In [1]: import numpy as np

In [2]: np.set_printoptions(precision=1, suppress=True, linewidth=200, legacy="1.25")

In [3]: F = np.load("sample10.npy")

In [4]: F
Out[4]: 
array([[2, 2, 2, 3, 1, 3, 3, 0],
       [0, 1, 1, 3, 0, 0, 3, 1],
       [1, 1, 2, 3, 2, 0, 0, 0],
       [2, 1, 2, 3, 1, 3, 1, 0],
       [2, 0, 2, 0, 1, 2, 3, 3],
       [3, 1, 1, 2, 3, 1, 1, 3],
       [1, 1, 3, 2, 2, 1, 0, 3],
       [3, 3, 2, 1, 3, 2, 3, 2]])

In [5]: u = np.array([2, 2])

In [6]: np.cross(F[0, :3], F[6, :3])
Out[6]: array([ 4, -4,  0])

In [7]: np.correlate(F[0], F[6], "full")
Out[7]: array([ 6,  6,  8, 15, 13, 26, 28, 21, 24, 20, 19, 13,  6,  3,  0])

In [8]: np.array([np.convolve(row, u, "same") for row in F])
Out[8]: 
array([[ 4,  8,  8, 10,  8,  8, 12,  6],
       [ 0,  2,  4,  8,  6,  0,  6,  8],
       [ 2,  4,  6, 10, 10,  4,  0,  0],
       [ 4,  6,  6, 10,  8,  8,  8,  2],
       [ 4,  4,  4,  4,  2,  6, 10, 12],
       [ 6,  8,  4,  6, 10,  8,  4,  8],
       [ 2,  4,  8, 10,  8,  6,  2,  6],
       [ 6, 12, 10,  6,  8, 10, 10, 10]])

In [9]: np.polyval(u, F[0])
Out[9]: array([6, 6, 6, 8, 4, 8, 8, 2])

In [10]: def softmax(z):
    ...:     e = np.exp(z - z.max(axis=-1, keepdims=True))
    ...:     return e / e.sum(axis=-1, keepdims=True)
    ...: 

In [11]: np.round(softmax(10 * F[1]), 1) + 0
Out[11]: array([0. , 0. , 0. , 0.5, 0. , 0. , 0.5, 0. ])

In [12]: att = F @ F.T / np.sqrt(8)

In [13]: np.round(softmax(att), 1) + 0
Out[13]: 
array([[0.7, 0. , 0. , 0. , 0. , 0. , 0. , 0.2],
       [0.4, 0.3, 0. , 0. , 0. , 0. , 0. , 0.1],
       [0.2, 0. , 0.2, 0.1, 0. , 0.1, 0.1, 0.2],
       [0.6, 0. , 0. , 0.2, 0. , 0. , 0. , 0.1],
       [0. , 0. , 0. , 0. , 0.4, 0. , 0. , 0.5],
       [0. , 0. , 0. , 0. , 0. , 0.4, 0. , 0.6],
       [0. , 0. , 0. , 0. , 0. , 0.2, 0.4, 0.3],
       [0. , 0. , 0. , 0. , 0. , 0. , 0. , 1. ]])

In [14]: feats = np.load("run15.npy")

In [15]: feats
Out[15]: 
array([[ 3.1, -2. ,  2. ,  1. , -2. ],
       [ 1. ,  3.1, -1. ,  1. , -2. ],
       [ 1. ,  0. , -1.9,  0. ,  1. ],
       [ 2. ,  0. ,  0. ,  1.1,  1. ],
       [ 3. , -2. ,  2. ,  1. , -1.9]])

In [16]: np.linalg.matrix_rank(F, rtol=0.1)
Out[16]: 6

In [17]: round(np.log10(np.linalg.cond(F)))
Out[17]: 2

In [18]: np.linalg.cond(F) > 100
Out[18]: True

In [19]: rng = np.random.default_rng(19040)

In [20]: A2 = feats + rng.integers(-2, 3, (5, 4)) @ rng.integers(-2, 3, (4, 5))

In [21]: A2
Out[21]: 
array([[ 1.1,  1. , -4. ,  1. , -1. ],
       [-3. ,  8.1, -3. ,  1. ,  1. ],
       [-4. ,  5. , -8.9, -5. ,  5. ],
       [-4. ,  2. ,  1. , -9.9,  2. ],
       [ 0. ,  2. ,  4. ,  3. ,  0.1]])

In [22]: np.linalg.matrix_rank(A2 - feats, tol=1e-8)
Out[22]: 4

In [23]: np.abs(A2 - feats).sum(axis=1)
Out[23]: array([12., 14., 26., 21., 13.])

In [24]: q = feats.astype(float).copy()

In [25]: for j in range(5):
    ...:     q[:, j] -= q[:, :j] @ (q[:, :j].T @ q[:, j])
    ...:     q[:, j] /= np.linalg.norm(q[:, j])
    ...: 

In [26]: np.round(q.T @ q, 1) + 0
Out[26]: 
array([[1., 0., 0., 0., 0.],
       [0., 1., 0., 0., 0.],
       [0., 0., 1., 0., 0.],
       [0., 0., 0., 1., 0.],
       [0., 0., 0., 0., 1.]])

In [27]: q.round(1) + 0
Out[27]: 
array([[ 0.6, -0.2,  0.2, -0.3,  0.7],
       [ 0.2,  0.9,  0.2, -0.3,  0. ],
       [ 0.2,  0.1, -0.9, -0.3,  0. ],
       [ 0.4,  0.2, -0.2,  0.9,  0.1],
       [ 0.6, -0.2,  0.2, -0.1, -0.7]])

In [28]: np.sort(np.abs(np.linalg.eigvals(feats)))
Out[28]: array([0.1, 0.5, 3.1, 3.3, 3.7])

In [29]: np.allclose(feats, feats.T)
Out[29]: False

In [30]: round(float(np.linalg.det(feats)), 1)
Out[30]: 1.7

In [31]: feats @ feats
Out[31]: 
array([[ 5.6, -8.4,  0.4,  0.2,  4.6],
       [ 1.2, 11.6, -3.2,  3.2, -4.4],
       [ 4.2, -4. ,  7.6,  2. , -5.8],
       [11.4, -6. ,  6. ,  4.2, -4.8],
       [ 5.6, -8.4,  0.4,  0.2,  4.6]])

In [32]: W0 = np.array([[0, -1, 0, -1, 0, -1],
    ...:     [0, -1, 0, -1, 0, -1],
    ...:     [3, -1, 3, -1, 3, -1],
    ...:     [0, -1, 0, -1, 0, -1],
    ...:     [0, -1, 0, -1, 0, -1],
    ...:     [3, -1, 3, -1, 3, -1]])

In [33]: round(np.linalg.norm(W0, 2) / np.linalg.norm(W0), 1)
Out[33]: 0.9

In [34]: arr = np.load("block7.npy")

In [35]: arr
Out[35]: 
array([[-1,  3, -3,  2, -5, -4,  1,  5],
       [-2, -1,  1,  5, -4,  2,  0,  0],
       [-1,  3, -3,  2, -5, -4,  1,  5],
       [ 0, -3, -5, -4, -5, -4, -3, -3],
       [ 3, -3,  5,  5,  4, -2, -4,  1]])

In [36]: x = np.array([1, 1, 2, 1, 1, 1, 0, 2])

In [37]: h = np.maximum(arr @ x, 0)

In [38]: np.maximum(arr @ (3 * x), 0)
Out[38]: array([ 0,  6,  0,  0, 57])
